$ python3 -q
>>> import numpy as np
>>> np.set_printoptions(suppress=True, linewidth=120)
>>> rng = np.random.default_rng(15)
>>> arr = np.triu(rng.random((5, 5)) < 0.5, 1).astype(int)
>>> arr = arr + arr.T
>>> arr
array([[0, 0, 1, 1, 0],
       [0, 0, 1, 1, 0],
       [1, 1, 0, 0, 1],
       [1, 1, 0, 0, 0],
       [0, 0, 1, 0, 0]])
>>> evals, evecs = np.linalg.eigh(arr)
>>> evals.round(3) + 0
array([-2.136, -0.662,  0.   ,  0.662,  2.136])
>>> np.round(np.linalg.svd(arr, compute_uv=False), 3) + 0
array([2.136, 2.136, 0.662, 0.662, 0.   ])
>>> np.unique(evals.round(6) + 0, return_counts=True)[1]
array([1, 1, 1, 1, 1])
>>> evals, evecs = np.linalg.eigh(arr)
>>> vec = np.array([-3, -3, -5, -1, -2])
>>> np.round(np.linalg.eigvalsh(arr[1:, 1:]), 3)
array([-1.618, -0.618,  0.618,  1.618])
>>> np.round(evecs * np.abs(evals) @ evecs.T, 3) + 0
array([[0.968, 0.968, 0.   , 0.   , 0.357],
       [0.968, 0.968, 0.   , 0.   , 0.357],
       [0.   , 0.   , 1.578, 0.715, 0.   ],
       [0.   , 0.   , 0.715, 1.22 , 0.   ],
       [0.357, 0.357, 0.   , 0.   , 0.863]])
>>> (np.sign(evecs[:, -1].round(6)) == np.sign(evecs[0, -1].round(6))).astype(int)
array([1, 1, 1, 1, 1])
>>> np.round(evecs * np.maximum(evals, 0) @ evecs.T, 3) + 0
array([[0.484, 0.484, 0.5  , 0.5  , 0.179],
       [0.484, 0.484, 0.5  , 0.5  , 0.179],
       [0.5  , 0.5  , 0.789, 0.357, 0.5  ],
       [0.5  , 0.5  , 0.357, 0.61 , 0.   ],
       [0.179, 0.179, 0.5  , 0.   , 0.431]])
>>> np.abs(arr).sum(axis=1).max(), round(np.abs(evals).max(), 3)
(np.int64(3), np.float64(2.136))
>>> vec @ arr @ vec
np.int64(92)
>>> A = np.load("layer10.npy")
>>> A
array([[  0.3,  -0.6,   1.1,  -0.7],
       [ -0.1,  -0.8,  -1.3,  -0.2],
       [ -1.4,   1.8,   0.3,   1.1],
       [ -1.7,   0.2,   0.9,  -0.8],
       [  0.9,  -0.3,   0.7,  -0.8],
       [ -0.3,   1.4,   0.3,   0.3],
       [  0.9,   0.6,  -0.7,   0.4],
       [  0. ,  -0.4,   0.3,   0.2],
       [ -0.2,   1.1,   0.9,   0.1],
       [  0.3,   0.2,  -0.4,   0.7],
       [  0.8,   1. ,   1. ,  -1. ],
       [ -1.2,  -1. ,   0.5,  -0.4],
       [ -1.2,  -1.9,   0.9,  -1. ],
       [ -0.4,   0.3,  -0.3,   2. ],
       [-34. ,   8. , -10. , -10. ]])
>>> # column 0 dominates
>>> cov = np.cov(A, rowvar=False)
>>> np.round(A.std(axis=0), 3)
array([8.461, 2.186, 2.656, 2.623])
>>> np.round(np.linalg.eigvalsh(cov)[::-1], 3)
array([94.368,  1.305,  0.683,  0.386])
>>> cov.round(3)
array([[ 76.694, -17.66 ,  23.067,  22.452],
       [-17.66 ,   5.118,  -5.422,  -4.869],
       [ 23.067,  -5.422,   7.56 ,   6.544],
       [ 22.452,  -4.869,   6.544,   7.369]])
>>> np.argwhere(np.triu(np.abs(np.corrcoef(A.T)) > 0.8, 1))
array([[0, 1],
       [0, 2],
       [0, 3],
       [1, 2],
       [2, 3]])
>>> W0 = np.array([[0.6, -1.7, -0.3, -0.8, -1.9],
...     [-0.2, 2.3, 1.3, -0.4, 0.1],
...     [0.1, -0.4, 0.4, 1.6, -0.1]])
>>> W0[:, 1] *= 3
>>> W0.round(3)
array([[ 0.6, -5.1, -0.3, -0.8, -1.9],
       [-0.2,  6.9,  1.3, -0.4,  0.1],
       [ 0.1, -1.2,  0.4,  1.6, -0.1]])
>>> left, sv, Vt = np.linalg.svd(arr)
>>> evecs = Vt[:(sv > 1e-8).sum()]
>>> vec = arr[3] + 4 * arr[4] + rng.integers(2) * np.eye(5)[3]
>>> vec
array([1., 1., 4., 1., 0.])
>>> np.round(evecs.T @ evecs, 3) + 0
array([[0.5, 0.5, 0. , 0. , 0. ],
       [0.5, 0.5, 0. , 0. , 0. ],
       [0. , 0. , 1. , 0. , 0. ],
       [0. , 0. , 0. , 1. , 0. ],
       [0. , 0. , 0. , 0. , 1. ]])
>>> np.round(np.diag(evecs.T @ evecs), 3)
array([0.5, 0.5, 1. , 1. , 1. ])
>>> vec = np.array([-1, -2, 0, 0, 0])
>>> h = np.maximum(W0 @ vec, 0)
>>> np.flatnonzero(h > 1e-9)
array([0, 2])
>>> np.round(W0 * (h > 1e-9)[:, None], 3)
array([[ 0.6, -5.1, -0.3, -0.8, -1.9],
       [-0. ,  0. ,  0. , -0. ,  0. ],
       [ 0.1, -1.2,  0.4,  1.6, -0.1]])
>>> np.round(np.tanh(W0 @ vec), 3)
array([ 1.  , -1.  ,  0.98])
>>> np.round(W0.T @ h, 3)
array([  5.99, -51.72,  -1.96,  -4.  , -18.47])
>>> Q, r_ = np.linalg.qr(A)
>>> np.allclose(r_.T @ r_, A.T @ A)
True
>>> np.round(np.abs(np.diag(r_)), 3)
array([34.154,  3.846,  3.227,  3.074])
>>> out = W0 + rng.integers(-2, 3, (3, 1)) @ rng.integers(-2, 3, (1, 5))
>>> out.round(3)
array([[ 2.6, -5.1, -0.3, -1.8, -3.9],
       [ 1.8,  6.9,  1.3, -1.4, -1.9],
       [-1.9, -1.2,  0.4,  2.6,  1.9]])
>>> np.round(np.linalg.svd(out - W0, compute_uv=False), 3) + 0
array([5.196, 0.   , 0.   ])
>>> np.round(out - W0, 3)
array([[ 2.,  0.,  0., -1., -2.],
       [ 2.,  0.,  0., -1., -2.],
       [-2.,  0.,  0.,  1.,  2.]])
>>> np.abs(out - W0).sum(axis=1)
array([5., 5., 5.])
>>> np.zeros(3, 5)
Traceback (most recent call last):
  File "<python-input-49>", line 1, in <module>
    np.zeros(3, 5)
    ~~~~~~~~^^^^^^
TypeError: Cannot interpret '5' as a data type
>>> np.round(np.diff(W0, axis=0), 3)
array([[-0.8, 12. ,  1.6,  0.4,  2. ],
       [ 0.3, -8.1, -0.9,  2. , -0.2]])
>>> np.round(np.linalg.svd(W0, compute_uv=False), 3)
array([8.842, 2.08 , 1.378])
>>> np.round(W0.sum(axis=1), 3)
array([-7.5,  7.7,  0.8])
>>> np.count_nonzero(W0)
np.int64(15)
>>> np.linalg.matrix_rank(W0)
np.int64(3)
>>> np.round(W0.mean(axis=0), 3)
array([ 0.167,  0.2  ,  0.467,  0.133, -0.633])
>>> M = np.load("a.npy")
>>> M
array([[1, 3, 2, 2, 2],
       [2, 1, 3, 2, 2],
       [2, 2, 1, 3, 2],
       [2, 2, 2, 1, 3],
       [3, 2, 2, 2, 1]])
>>> vec = np.array([1, 3, 1, 3, 0])
>>> rhs = M @ vec
>>> rhs
array([18, 14, 18, 13, 17])
>>> np.round(np.linalg.solve(M, rhs + M[:, 0]), 3) + 0
array([2., 3., 1., 3., 0.])
>>> np.round(np.linalg.solve(M, rhs), 3) + 0
array([1., 3., 1., 3., 0.])
>>> np.round(np.linalg.solve(M, 3 * rhs), 3) + 0
array([3., 9., 3., 9., 0.])
>>> def softmax(z):
...     e = np.exp(z - z.max(axis=-1, keepdims=True))
...     return e / e.sum(axis=-1, keepdims=True)
... 
>>> np.round(softmax(M[3]), 3)
array([0.164, 0.164, 0.164, 0.06 , 0.447])
>>> np.round(softmax(M).sum(axis=1), 3)
array([1., 1., 1., 1., 1.])
>>> scores = M @ M.T / np.sqrt(5)
>>> np.round(softmax(scores), 3)
array([[0.427, 0.112, 0.175, 0.175, 0.112],
       [0.112, 0.427, 0.112, 0.175, 0.175],
       [0.175, 0.112, 0.427, 0.112, 0.175],
       [0.175, 0.175, 0.112, 0.427, 0.112],
       [0.112, 0.175, 0.175, 0.112, 0.427]])
>>> np.round(softmax(scores)[3] @ M, 3)
array([1.937, 2.   , 2.063, 1.684, 2.316])
>>> T = np.stack([M, 2 * M, M[::-1]])
>>> np.round(np.linalg.norm(T, axis=(1, 2)), 3)
array([10.488, 20.976, 10.488])
>>> np.einsum("bij,cij->bc", T, T)
array([[110, 220, 100],
       [220, 440, 200],
       [100, 200, 110]])
>>> (T @ M.T).shape
(3, 5, 5)
>>> T.shape
(3, 5, 5)
>>> np.round(np.linalg.det(T), 3)
array([  50., 1600.,   50.])
>>> out = np.array([[1, 2, 2], [1, 0, 2], [2, 2, 2], [0, 2, 0], [0, 1, 0]])
>>> np.einsum("ij->j", M)
array([10, 10, 10, 10, 10])
>>> np.einsum("ik,kj->ij", M, out)
array([[ 8, 12, 12],
       [ 9, 16, 12],
       [ 6, 14, 10],
       [ 8, 13, 12],
       [ 9, 15, 14]])
>>> np.einsum("ij,ij->i", M, M)
array([22, 22, 22, 22, 22])
>>> np.round(np.sort(np.abs(np.linalg.eigvals(M))), 3)
array([ 1.176,  1.176,  1.902,  1.902, 10.   ])
>>> round(np.abs(np.linalg.eigvals(M)).max(), 3)
np.float64(10.0)
>>> round(np.linalg.det(M), 3)
np.float64(50.0)
>>> np.allclose(M @ M.T, M.T @ M)
True
>>> mat = np.loadtxt("m.csv", delimiter=",")
>>> mat
array([[ 2., -1.,  4.,  3.],
       [ 6., -3.,  3., -4.],
       [-8.,  4., -3.,  4.]])
>>> th = np.radians(60)
>>> r_ = np.eye(4)
>>> r_[3, 3] = r_[2, 2] = np.cos(th)
>>> r_[3, 2], r_[2, 3] = -np.sin(th), np.sin(th)
>>> r_.round(3)
array([[ 1.   ,  0.   ,  0.   ,  0.   ],
       [ 0.   ,  1.   ,  0.   ,  0.   ],
       [ 0.   ,  0.   ,  0.5  ,  0.866],
       [ 0.   ,  0.   , -0.866,  0.5  ]])
>>> out = mat @ r_.T
>>> np.allclose(mat @ mat.T, out @ out.T)
True
>>> np.round(np.linalg.svd(mat, compute_uv=False), 3), np.round(np.linalg.svd(out, compute_uv=False), 3)
(array([13.36 ,  5.083,  0.823]), array([13.36 ,  5.083,  0.823]))
>>> Q = r_.astype(float).copy()
>>> for j in range(4):
...     Q[:, j] -= Q[:, :j] @ (Q[:, :j].T @ Q[:, j])
...     Q[:, j] /= np.linalg.norm(Q[:, j])
... 
>>> Q.round(3)
array([[ 1.   ,  0.   ,  0.   ,  0.   ],
       [ 0.   ,  1.   ,  0.   ,  0.   ],
       [ 0.   ,  0.   ,  0.5  ,  0.866],
       [ 0.   ,  0.   , -0.866,  0.5  ]])
>>> np.round(Q.T @ Q, 3) + 0
array([[1., 0., 0., 0.],
       [0., 1., 0., 0.],
       [0., 0., 1., 0.],
       [0., 0., 0., 1.]])
>>> np.linalg.norm(mat, axis=1).argmax()
np.int64(2)
>>> round(float(np.linalg.norm(mat[0], 1)), 3), round(float(np.linalg.norm(mat[0], np.inf)), 3)
(10.0, 4.0)
>>> np.round(np.linalg.norm(mat, 2), 3)
np.float64(13.36)
>>> np.round(np.linalg.norm(mat[0] - mat[2]), 3)
np.float64(13.229)
>>> round(float(np.linalg.norm(mat) ** 2 / np.linalg.norm(mat, 2) ** 2), 3)
1.149
>>> np.round(np.linalg.norm(mat, "nuc"), 3)
np.float64(19.266)
>>> out = mat[0, 0] * mat[1:] - np.outer(mat[1:, 0], mat[0])
>>> out
array([[  0.,   0., -18., -26.],
       [  0.,   0.,  26.,  32.]])
>>> np.flatnonzero(~out.round(6).any(axis=1))
array([], dtype=int64)
>>> mat[:, 0] / mat[0, 0]
array([ 1.,  3., -4.])
>>> vec = np.array([2, 5, 4, 6])
>>> h = np.maximum(out @ vec, 0)
>>> np.flatnonzero(h > 1e-9)
array([1])
>>> np.tanh(out @ vec)
array([-1.,  1.])
>>> X = np.load("x.npy")
>>> X.round(3)
array([[ 0.609,  0.328, -0.153,  0.198, -0.261],
       [ 0.328,  0.305, -0.155, -0.217, -0.182],
       [-0.153, -0.155,  0.08 ,  0.134,  0.089],
       [ 0.198, -0.217,  0.134,  0.881,  0.02 ],
       [-0.261, -0.182,  0.089,  0.02 ,  0.126]])
>>> T = np.stack([W0, 3 * W0, W0[::-1]])
>>> np.linalg.matrix_rank(T)
array([3, 3, 3])
>>> (T @ W0.T).shape
(3, 3, 3)
>>> np.round(np.einsum("bij,cij->bc", T, T), 3)
array([[ 84.4 , 253.2 ,  59.45],
       [253.2 , 759.6 , 178.35],
       [ 59.45, 178.35,  84.4 ]])
>>> np.round(np.linalg.norm(T, axis=(1, 2)), 3)
array([ 9.187, 27.561,  9.187])
>>> vec = np.array([1, 0, 1, 0, 0])
>>> h = np.maximum(X @ vec, 0)
>>> np.round(np.tanh(X @ vec), 3)
array([ 0.427,  0.171, -0.073,  0.321, -0.17 ])
>>> h.round(3)
array([0.456, 0.173, 0.   , 0.332, 0.   ])
>>> np.flatnonzero(h > 1e-9)
array([0, 1, 3])
>>> np.round(X * (h > 1e-9)[:, None], 3)
array([[ 0.609,  0.328, -0.153,  0.198, -0.261],
       [ 0.328,  0.305, -0.155, -0.217, -0.182],
       [-0.   , -0.   ,  0.   ,  0.   ,  0.   ],
       [ 0.198, -0.217,  0.134,  0.881,  0.02 ],
       [-0.   , -0.   ,  0.   ,  0.   ,  0.   ]])
>>> np.round(X.T @ h, 3)
array([ 0.4  ,  0.13 , -0.052,  0.346, -0.144])
>>> np.round(np.maximum(X @ vec, 0) - np.maximum(-X @ vec, 0), 3)
array([ 0.456,  0.173, -0.073,  0.332, -0.172])
>>> np.linalg.cond(X) > 100
np.True_
>>> np.linalg.matrix_rank(X, rtol=0.1)
np.int64(2)
>>> r0 = np.array([-8, -3])
>>> np.round(np.cross(X[1, :3], X[4, :3]), 3)
array([-0.001,  0.011,  0.02 ])
>>> np.round(np.convolve(X[1], r0), 3)
array([-2.624, -3.425,  0.326,  2.201,  2.11 ,  0.547])
>>> F = np.load("arr.npy")
>>> F.round(3)
array([[ 0.781, -0.213,  0.355],
       [-0.213,  0.058, -0.097],
       [ 0.355, -0.097,  0.161]])
>>> np.abs(np.diag(np.linalg.qr(F)[1])) > 1e-9
array([ True, False, False])
>>> np.allclose(F[:-1].T @ np.linalg.lstsq(F[:-1].T, F[-1])[0], F[-1])
True
>>> np.linalg.lstsq(F[:-1].T, F[-1])[2]
np.int32(1)
>>> np.round(np.poly(F), 3) + 0
array([ 1., -1.,  0.,  0.])
>>> np.einsum("ii->", F)
np.float64(1.0)
>>> round(float(np.einsum("ij,ji->", F, F)), 3)
1.0
>>> out = F + rng.integers(-2, 3, (3, 1)) @ rng.integers(-2, 3, (1, 3))
>>> out.round(3)
array([[-3.219,  1.787,  2.355],
       [ 3.787, -1.942, -2.097],
       [ 2.355, -1.097, -0.839]])
>>> np.round(np.linalg.svd(out - F, compute_uv=False), 3) + 0
array([7.348, 0.   , 0.   ])
>>> np.round(out - F, 3)
array([[-4.,  2.,  2.],
       [ 4., -2., -2.],
       [ 2., -1., -1.]])
>>> np.linalg.matrix_rank(out - F, tol=1e-8)
np.int64(1)
>>> np.round(np.poly(out), 3) + 0
array([ 1.   ,  6.   , -4.032,  0.   ])
>>> np.einsum("ii->", out)
np.float64(-6.0)
>>> np.round(np.linalg.eigvals(out), 3) + 0
array([-6.61,  0.61,  0.  ])
>>> round(float(np.linalg.det(out.T)), 3)
-0.0
>>> left, sv, Vt = np.linalg.svd(F)
>>> sv.round(3) + 0
array([1., 0., 0.])
>>> out = left[:, :1] @ np.diag(sv[:1]) @ Vt[:1]
>>> np.linalg.matrix_rank(F, rtol=0.05)
np.int64(1)
>>> round(np.abs(F - out).max(), 3)
np.float64(0.0)
>>> m1 = np.array([[5, 5], [3, 4], [3, 1]])
>>> m1[-1] = m1[0] + 4 * m1[1]
>>> m1
array([[ 5,  5],
       [ 3,  4],
       [17, 21]])
>>> T = np.stack([m1, 4 * m1, m1[::-1]])
>>> T.sum(axis=0)
array([[ 42,  46],
       [ 18,  24],
       [ 90, 110]])
>>> np.round(np.linalg.norm(T, axis=(1, 2)), 3)
array([ 28.373, 113.49 ,  28.373])
>>> T.shape
(3, 3, 2)
>>> np.einsum("bij,cij->bc", T, T)
array([[  805,  3220,   405],
       [ 3220, 12880,  1620],
       [  405,  1620,   805]])
>>> np.argsort(-np.linalg.norm(m1, axis=0).round(6), kind="stable")[:3]
array([1, 0])
>>> round(np.log10(np.linalg.cond(m1)))
2
>>> np.linalg.matrix_rank(m1, rtol=0.1)
np.int64(1)
>>> np.linalg.cond(m1) > 100
np.False_
>>> Q, evecs = np.linalg.qr(m1[:, :1])[0], np.linalg.qr(m1[:, 1:])[0]
>>> sv = np.linalg.svd(Q.T @ evecs, compute_uv=False)
>>> sv.round(3)
array([0.999])
>>> np.round(np.linalg.norm(Q @ Q.T - evecs @ evecs.T, 2), 3)
np.float64(0.054)
>>> (sv > 0.9).sum()
np.int64(1)
>>> np.round(np.degrees(np.arccos(sv.clip(0, 1))), 3)
array([3.082])
>>> softmax(10 * m1[0])
array([0.5, 0.5])
>>> scores = m1 @ m1.T / np.sqrt(2)
>>> np.round(softmax(scores + np.triu(np.full(scores.shape, -np.inf), 1)), 3) + 0
array([[1.   , 0.   , 0.   ],
       [0.999, 0.001, 0.   ],
       [0.   , 0.   , 1.   ]])
>>> labels = rng.permutation(2)
>>> out = m1[:, labels] * rng.choice([-1, 1], 2)
>>> out
array([[ -5,  -5],
       [ -3,  -4],
       [-17, -21]])
>>> left, _, Vt = np.linalg.svd(m1.T @ out)
>>> labels
array([0, 1])
>>> np.round(left @ Vt, 3) + 0
array([[-1.,  0.],
       [ 0., -1.]])
